$ ipython --no-banner

In [1]: import numpy as np

In [2]: np.set_printoptions(precision=2, suppress=True, linewidth=160, sign=" ")

In [3]: A = np.load("run7.npy")

In [4]: A
Out[4]: 
array([[ 0.86,  0.14,  0.05, -0.23, -0.23, -0.14, -0.05, -0.05, -0.14, -0.14,  0.23, -0.14],
       [ 0.14,  0.86, -0.05,  0.23,  0.23,  0.14,  0.05,  0.05,  0.14,  0.14, -0.23,  0.14],
       [ 0.05, -0.05,  0.98,  0.08,  0.08,  0.05,  0.02,  0.02,  0.05,  0.05, -0.08,  0.05],
       [-0.23,  0.23,  0.08,  0.62, -0.38, -0.23, -0.08, -0.08, -0.23, -0.23,  0.38, -0.23],
       [-0.23,  0.23,  0.08, -0.38,  0.62, -0.23, -0.08, -0.08, -0.23, -0.23,  0.38, -0.23],
       [-0.14,  0.14,  0.05, -0.23, -0.23,  0.86, -0.05, -0.05, -0.14, -0.14,  0.23, -0.14],
       [-0.05,  0.05,  0.02, -0.08, -0.08, -0.05,  0.98, -0.02, -0.05, -0.05,  0.08, -0.05],
       [-0.05,  0.05,  0.02, -0.08, -0.08, -0.05, -0.02,  0.98, -0.05, -0.05,  0.08, -0.05],
       [-0.14,  0.14,  0.05, -0.23, -0.23, -0.14, -0.05, -0.05,  0.86, -0.14,  0.23, -0.14],
       [-0.14,  0.14,  0.05, -0.23, -0.23, -0.14, -0.05, -0.05, -0.14,  0.86,  0.23, -0.14],
       [ 0.23, -0.23, -0.08,  0.38,  0.38,  0.23,  0.08,  0.08,  0.23,  0.23,  0.62,  0.23],
       [-0.14,  0.14,  0.05, -0.23, -0.23, -0.14, -0.05, -0.05, -0.14, -0.14,  0.23,  0.86]])

In [5]: np.linalg.norm(A, axis=0)
Out[5]: array([ 1.,  1.,  1.,  1.,  1.,  1.,  1.,  1.,  1.,  1.,  1.,  1.])

In [6]: np.linalg.svd(A, compute_uv=False)
Out[6]: array([ 1.,  1.,  1.,  1.,  1.,  1.,  1.,  1.,  1.,  1.,  1.,  1.])

In [7]: np.linalg.pinv(A)
Out[7]: 
array([[ 0.86,  0.14,  0.05, -0.23, -0.23, -0.14, -0.05, -0.05, -0.14, -0.14,  0.23, -0.14],
       [ 0.14,  0.86, -0.05,  0.23,  0.23,  0.14,  0.05,  0.05,  0.14,  0.14, -0.23,  0.14],
       [ 0.05, -0.05,  0.98,  0.08,  0.08,  0.05,  0.02,  0.02,  0.05,  0.05, -0.08,  0.05],
       [-0.23,  0.23,  0.08,  0.62, -0.38, -0.23, -0.08, -0.08, -0.23, -0.23,  0.38, -0.23],
       [-0.23,  0.23,  0.08, -0.38,  0.62, -0.23, -0.08, -0.08, -0.23, -0.23,  0.38, -0.23],
       [-0.14,  0.14,  0.05, -0.23, -0.23,  0.86, -0.05, -0.05, -0.14, -0.14,  0.23, -0.14],
       [-0.05,  0.05,  0.02, -0.08, -0.08, -0.05,  0.98, -0.02, -0.05, -0.05,  0.08, -0.05],
       [-0.05,  0.05,  0.02, -0.08, -0.08, -0.05, -0.02,  0.98, -0.05, -0.05,  0.08, -0.05],
       [-0.14,  0.14,  0.05, -0.23, -0.23, -0.14, -0.05, -0.05,  0.86, -0.14,  0.23, -0.14],
       [-0.14,  0.14,  0.05, -0.23, -0.23, -0.14, -0.05, -0.05, -0.14,  0.86,  0.23, -0.14],
       [ 0.23, -0.23, -0.08,  0.38,  0.38,  0.23,  0.08,  0.08,  0.23,  0.23,  0.62,  0.23],
       [-0.14,  0.14,  0.05, -0.23, -0.23, -0.14, -0.05, -0.05, -0.14, -0.14,  0.23,  0.86]])

In [8]: vec = np.array([0, 2, 2, 0, 2, 1, 3, 2, 3, 1, 1, 2])

In [9]: rhs = A @ vec

In [10]: rhs
Out[10]: array([-1.05,  3.05,  2.35, -1.74,  0.26, -0.05,  2.65,  1.65,  1.95, -0.05,  2.74,  0.95])

In [11]: np.round(np.linalg.solve(A, -1 * rhs), 2) + 0
Out[11]: array([ 0., -2., -2.,  0., -2., -1., -3., -2., -3., -1., -1., -2.])

In [12]: np.round(np.linalg.solve(A, rhs), 2) + 0
Out[12]: array([ 0.,  2.,  2.,  0.,  2.,  1.,  3.,  2.,  3.,  1.,  1.,  2.])

In [13]: np.round(np.linalg.solve(A.T, A[10]), 2) + 0
Out[13]: array([ 0.,  0.,  0.,  0.,  0.,  0.,  0.,  0.,  0.,  0.,  1.,  0.])

In [14]: data = np.loadtxt("out9.csv", delimiter=",")

In [15]: data
Out[15]: 
array([[ 0.85,  0.98,  0.11, -0.74, -1.  ,  0.58, -0.11,  0.33,  1.  , -0.97, -0.77,  0.85],
       [-0.55, -0.25, -0.73, -0.85,  0.9 ,  0.53, -0.3 ,  0.8 , -0.36,  0.77, -0.46, -0.26],
       [ 0.89, -0.77,  1.  ,  1.  , -0.95, -0.99,  0.7 , -1.  , -0.89, -0.98,  0.98,  0.23],
       [ 0.94,  0.55,  0.98,  0.99, -0.98, -0.53,  0.43, -0.97,  0.86, -0.92,  0.77, -0.92],
       [-0.6 ,  0.16, -0.71, -0.85,  0.48,  0.54,  0.02,  0.79, -0.27,  0.6 , -0.38,  0.46],
       [-0.24, -0.02, -0.99, -1.  ,  0.98,  0.92, -0.97,  1.  ,  0.99,  0.8 , -0.99, -0.47],
       [ 0.13,  0.7 ,  0.51,  0.45, -0.95,  0.12,  0.62, -0.3 ,  0.26, -0.51,  0.4 ,  0.55],
       [ 0.74,  0.8 ,  0.97,  0.91, -0.14,  0.94,  0.74, -0.28,  0.35,  0.76,  0.79, -1.  ],
       [-0.45, -0.55, -0.5 , -0.19,  0.48, -0.58, -0.17, -0.06, -0.65, -0.07, -0.08,  0.88],
       [ 0.01,  0.94,  0.11, -0.6 , -0.98,  0.83,  0.67,  0.65,  0.83, -0.23, -0.08,  0.42],
       [-0.96,  0.88, -0.92, -0.99,  0.25,  0.98,  0.79,  0.99, -0.76,  0.97, -0.35,  0.59],
       [ 0.91, -0.41,  0.82,  0.96, -0.93, -0.95, -0.52, -0.97,  0.87, -0.98,  0.18,  0.54],
       [-0.74, -0.8 , -0.99, -1.  ,  0.99,  0.15, -0.96,  0.98,  0.54,  0.69, -0.98,  0.91],
       [ 0.88, -0.78, -0.45, -0.02, -0.49, -0.96, -0.96, -0.81,  0.99, -0.98, -0.87,  0.93],
       [ 0.82,  0.83,  0.98,  0.99, -1.  , -0.54,  0.87, -0.97,  0.47, -0.94,  0.91,  0.01],
       [-0.92, -0.02, -0.06, -0.16,  0.97,  0.87,  0.87,  0.79, -1.  ,  0.99,  0.79, -0.89],
       [ 0.93,  0.31,  0.64,  0.46, -0.79, -0.13, -0.71, -0.61,  0.99, -0.85, -0.51, -0.9 ],
       [-0.04,  0.62,  0.09, -0.24, -0.72,  0.5 ,  0.38,  0.32,  0.34,  0.02,  0.04,  0.04],
       [ 0.86, -0.81, -0.01,  0.19,  0.86, -0.69, -0.94, -0.58,  0.94, -0.64, -0.72, -0.88],
       [ 0.98,  0.75, -0.81, -0.97, -1.  , -0.7 , -0.99,  0.06,  1.  , -1.  , -0.99,  0.99],
       [ 0.16,  0.95, -0.4 , -0.93, -0.96,  0.93,  0.23,  0.9 ,  0.97, -0.03, -0.65, -0.05],
       [ 0.95,  0.98,  1.  ,  0.99, -1.  ,  0.65,  0.92, -0.94,  0.95, -0.88,  0.91, -0.98],
       [ 0.24,  0.29, -0.52, -0.37, -0.99, -0.85, -0.34, -0.44,  0.87, -0.97, -0.56,  1.  ],
       [-0.69,  0.84,  0.97,  0.98, -0.79,  0.81,  0.99, -0.52, -1.  ,  0.87,  0.99, -0.91],
       [-0.74,  0.72,  0.97,  0.99, -0.87,  0.39,  0.99, -0.83, -1.  ,  0.72,  0.99, -0.51],
       [ 0.95, -0.87, -0.23,  0.13,  0.42, -0.94, -0.98, -0.82,  0.99, -0.96, -0.9 , -0.12],
       [-0.9 ,  0.02,  0.77,  0.78,  0.99,  0.94,  0.96,  0.54, -1.  ,  1.  ,  0.96, -1.  ],
       [ 0.99, -0.2 ,  0.79,  0.61,  0.32,  0.04, -0.94, -0.7 ,  1.  , -0.76, -0.72, -1.  ],
       [-0.17, -0.77, -0.99, -1.  ,  1.  ,  0.57, -0.98,  0.97,  0.92,  0.77, -0.98, -0.6 ],
       [ 0.1 ,  0.93, -0.71, -0.98, -0.93,  0.93, -0.14,  0.95,  0.98,  0.  , -0.83,  0.2 ],
       [-0.8 ,  1.  , -0.87, -1.  , -0.64,  1.  ,  0.77,  1.  ,  0.91,  0.99, -0.78, -0.95],
       [-0.77,  0.2 , -0.29, -0.41,  0.56,  0.6 ,  0.65,  0.64, -0.91,  0.82,  0.4 ,  0.07],
       [ 0.92,  0.77,  0.78,  0.63, -0.99, -0.03, -0.23, -0.69,  0.99, -0.93, -0.22, -0.54],
       [-0.04,  0.56, -0.08, -0.4 , -0.68,  0.45,  0.24,  0.38,  0.45, -0.04, -0.12,  0.22],
       [ 0.75, -0.82,  0.47,  0.88,  0.05, -0.95, -0.72, -0.93,  0.45, -0.9 , -0.02,  0.45],
       [-0.42,  0.54,  0.79,  0.8 , -0.18,  0.66,  0.9 , -0.17, -0.93,  0.75,  0.87, -0.86],
       [ 0.57, -0.35, -0.9 , -0.97,  0.79,  0.24, -0.96,  0.82,  0.99, -0.24, -0.96, -0.34],
       [-0.37,  0.91,  0.83,  0.64, -0.88,  0.9 ,  0.95,  0.24, -0.74,  0.72,  0.86, -0.87],
       [ 0.74,  0.24,  0.98,  1.  , -0.86, -0.47,  0.79, -0.97, -0.56, -0.56,  0.94, -0.94],
       [-0.55,  0.97,  0.16, -0.62, -0.98,  0.94,  0.92,  0.81,  0.15,  0.42,  0.38,  0.45],
       [-0.66, -0.14, -1.  , -1.  ,  0.99,  0.93, -0.96,  1.  ,  0.96,  0.9 , -0.99,  0.11],
       [-0.8 ,  0.18, -0.73, -0.89,  0.88,  0.83,  0.29,  0.91, -0.76,  0.92, -0.2 , -0.37],
       [ 0.36,  0.81,  0.18,  0.09, -1.  , -0.43,  0.38, -0.43,  0.88, -0.94, -0.1 ,  0.99],
       [ 0.92, -0.91,  0.37,  0.78,  0.74, -0.93, -0.95, -0.92,  0.92, -0.89, -0.56, -0.71],
       [-0.32,  0.85,  0.52, -0.61,  0.94,  1.  ,  0.74,  0.95, -0.36,  0.99,  0.41, -1.  ],
       [-0.69,  0.98, -0.87, -1.  , -0.26,  1.  ,  0.49,  1.  ,  0.92,  0.97, -0.81, -0.94],
       [-0.49,  0.74,  0.73,  0.65, -0.59,  0.76,  0.92,  0.09, -0.88,  0.72,  0.83, -0.73],
       [-0.58,  0.97, -0.89, -1.  , -0.79,  0.99,  0.28,  0.99,  0.95,  0.81, -0.85, -0.14]])

In [16]: vec = np.array([2, 0, 2, -3, -3, 2, 1, 2, -3, 3, -3, -2])

In [17]: a = np.maximum(data @ vec, 0)

In [18]: np.flatnonzero(a > 1e-9)
Out[18]: array([  0,   1,   4,   5,   7,   9,  10,  15,  17,  20,  23,  24,  26,  28,  29,  30,  31,  33,  35,  36,  37,  39,  40,  41,  44,  45,  46,  47])

In [19]: np.tanh(data @ vec)
Out[19]: 
array([ 1.  ,  1.  , -1.  , -1.  ,  1.  ,  1.  , -0.92,  1.  , -1.  ,  1.  ,  1.  , -1.  , -0.51, -1.  , -1.  ,  1.  , -0.24,  1.  , -1.  , -0.77,  1.  ,
       -0.96, -1.  ,  1.  ,  1.  , -1.  ,  1.  , -0.99,  1.  ,  1.  ,  1.  ,  1.  , -0.84,  1.  , -1.  ,  1.  ,  0.72,  1.  , -0.01,  1.  ,  0.97,  1.  ,
       -1.  , -1.  ,  1.  ,  1.  ,  1.  ,  1.  ])
